$ ipython --no-banner

In [1]: import numpy as np

In [2]: np.set_printoptions(precision=3, suppress=True, linewidth=140)

In [3]: def tidy(a):
   ...:     return np.round(a, 3) + 0
   ...: 

In [4]: C = np.array([[1.3, 0.1, 0.8]])

In [5]: rng = np.random.default_rng(280510)

In [6]: m1 = np.array([[-3],
   ...:     [-1],
   ...:     [1],
   ...:     [-3],
   ...:     [-2],
   ...:     [1],
   ...:     [-3],
   ...:     [-3],
   ...:     [-2],
   ...:     [1],
   ...:     [-3],
   ...:     [1],
   ...:     [2],
   ...:     [3],
   ...:     [-2],
   ...:     [1],
   ...:     [-3],
   ...:     [3],
   ...:     [0],
   ...:     [0],
   ...:     [1],
   ...:     [-1],
   ...:     [-1],
   ...:     [3]]) @ C + 0.05 * rng.normal(size=(24, 3))

In [7]: tidy(m1)
Out[7]: 
array([[-3.989, -0.396, -2.46 ],
       [-1.304, -0.09 , -0.754],
       [ 1.299,  0.109,  0.811],
       [-3.92 , -0.226, -2.372],
       [-2.615, -0.31 , -1.66 ],
       [ 1.344,  0.077,  0.75 ],
       [-3.924, -0.249, -2.438],
       [-3.885, -0.28 , -2.405],
       [-2.591, -0.169, -1.633],
       [ 1.166,  0.106,  0.88 ],
       [-3.883, -0.297, -2.374],
       [ 1.228,  0.094,  0.738],
       [ 2.57 ,  0.224,  1.564],
       [ 3.822,  0.306,  2.391],
       [-2.602, -0.182, -1.548],
       [ 1.241,  0.111,  0.84 ],
       [-3.932, -0.356, -2.4  ],
       [ 3.922,  0.281,  2.355],
       [ 0.027,  0.023, -0.033],
       [-0.072,  0.035, -0.044],
       [ 1.26 ,  0.072,  0.803],
       [-1.37 , -0.12 , -0.759],
       [-1.306, -0.139, -0.816],
       [ 3.963,  0.268,  2.475]])

In [8]: cov = np.cov(m1, rowvar=False)

In [9]: tidy(np.polyfit(m1[:, 1], m1[:, 2], 1))
Out[9]: array([7.696, 0.018])

In [10]: tidy(m1.std(axis=0))
Out[10]: array([2.677, 0.211, 1.651])

In [11]: cov.shape
Out[11]: (3, 3)

In [12]: np.argwhere(np.triu(np.abs(np.corrcoef(m1.T)) > 0.8, 1))
Out[12]: 
array([[0, 1],
       [0, 2],
       [1, 2]])

In [13]: d = np.linalg.norm(m1[:, None] - m1[None], axis=-1)

In [14]: np.unravel_index(d.round(6).argmax(), d.shape)
Out[14]: (np.int64(0), np.int64(23))

In [15]: np.flatnonzero(d[2] < d.mean() / 2)
Out[15]: array([ 2,  5,  9, 11, 12, 15, 18, 19, 20])

In [16]: np.linalg.matrix_rank(d ** 2)
Out[16]: np.int64(5)

In [17]: (d + 1e9 * np.eye(24)).round(6).argmin(axis=1)
Out[17]: array([16, 21, 20,  6,  8,  2,  7, 10, 14, 15,  7, 20,  5, 17,  8, 20, 10, 13, 19, 18,  2,  1,  1, 17])

In [18]: Xs = (m1 - m1.mean(axis=0)) / m1.std(axis=0)

In [19]: tidy(Xs.std(axis=0))
Out[19]: array([1., 1., 1.])

In [20]: np.argwhere(np.abs(Xs) > 2)
Out[20]: array([], shape=(0, 2), dtype=int64)

In [21]: c = np.linalg.lstsq(np.delete(Xs, 1, axis=1), Xs[:, 1])[0]

In [22]: tidy(c)
Out[22]: array([-0.322,  1.304])

In [23]: np.abs(c).argmax()
Out[23]: np.int64(1)

In [24]: tidy(1 - np.var(Xs[:, 1] - np.delete(Xs, 1, axis=1) @ c))
Out[24]: np.float64(0.963)

In [25]: Y = np.c_[m1[:, :1] @ np.array([[1]]), np.array([5, 3, 2, -7, -8, 9, -2, 5, 2, 0, -4, 3, 6, 2, -7, 3, 4, -9, 7, -1, -9, 2, -2, 9])]

In [26]: tidy(Y)
Out[26]: 
array([[-3.989,  5.   ],
       [-1.304,  3.   ],
       [ 1.299,  2.   ],
       [-3.92 , -7.   ],
       [-2.615, -8.   ],
       [ 1.344,  9.   ],
       [-3.924, -2.   ],
       [-3.885,  5.   ],
       [-2.591,  2.   ],
       [ 1.166,  0.   ],
       [-3.883, -4.   ],
       [ 1.228,  3.   ],
       [ 2.57 ,  6.   ],
       [ 3.822,  2.   ],
       [-2.602, -7.   ],
       [ 1.241,  3.   ],
       [-3.932,  4.   ],
       [ 3.922, -9.   ],
       [ 0.027,  7.   ],
       [-0.072, -1.   ],
       [ 1.26 , -9.   ],
       [-1.37 ,  2.   ],
       [-1.306, -2.   ],
       [ 3.963,  9.   ]])

In [27]: tidy(np.linalg.norm(np.linalg.qr(m1)[0].T @ Y, axis=0) ** 2 / ((Y ** 2).sum(axis=0) + 1e-12))
Out[27]: array([1.   , 0.031])

In [28]: tidy(np.linalg.norm(Y - m1 @ np.linalg.lstsq(m1, Y)[0], axis=0))
Out[28]: array([ 0.   , 26.141])

In [29]: np.linalg.matrix_rank(Y)
Out[29]: np.int64(2)

In [30]: C = m1[[16, 11]].astype(float)

In [31]: for _ in range(6):
    ...:     idx = np.linalg.norm(m1[:, None] - C, axis=-1).argmin(axis=1)
    ...:     C = np.array([m1[idx == j].mean(axis=0) for j in range(2)])
    ...: 

In [32]: idx
Out[32]: array([0, 0, 1, 0, 0, 1, 0, 0, 0, 1, 0, 1, 1, 1, 0, 1, 0, 1, 1, 1, 1, 0, 0, 1])

In [33]: np.abs(C[1] - C[0]).argmax()
Out[33]: np.int64(0)

In [34]: tidy(C)
Out[34]: 
array([[-2.943, -0.234, -1.802],
       [ 1.814,  0.142,  1.128]])

In [35]: M = np.load("mat.npy")

In [36]: M
Out[36]: 
array([[ -2.5,   0.2,   0.7],
       [ -2.5,   1.9,   1.5],
       [-13. ,   0.3,  -2.1],
       [  0. ,  -1.6,   0. ]])

In [37]: t = np.radians(141)

In [38]: R = np.eye(3)

In [39]: R[0, 0] = R[1, 1] = np.cos(t)

In [40]: R[0, 1], R[1, 0] = -np.sin(t), np.sin(t)

In [41]: tidy(R)
Out[41]: 
array([[-0.777, -0.629,  0.   ],
       [ 0.629, -0.777,  0.   ],
       [ 0.   ,  0.   ,  1.   ]])

In [42]: Y = M @ R.T

In [43]: tidy(np.linalg.det(R)), tidy(np.trace(R))
Out[43]: (np.float64(1.0), np.float64(-0.554))

In [44]: tidy(np.abs(Y - M).max(axis=0))
Out[44]: array([22.914,  8.714,  0.   ])
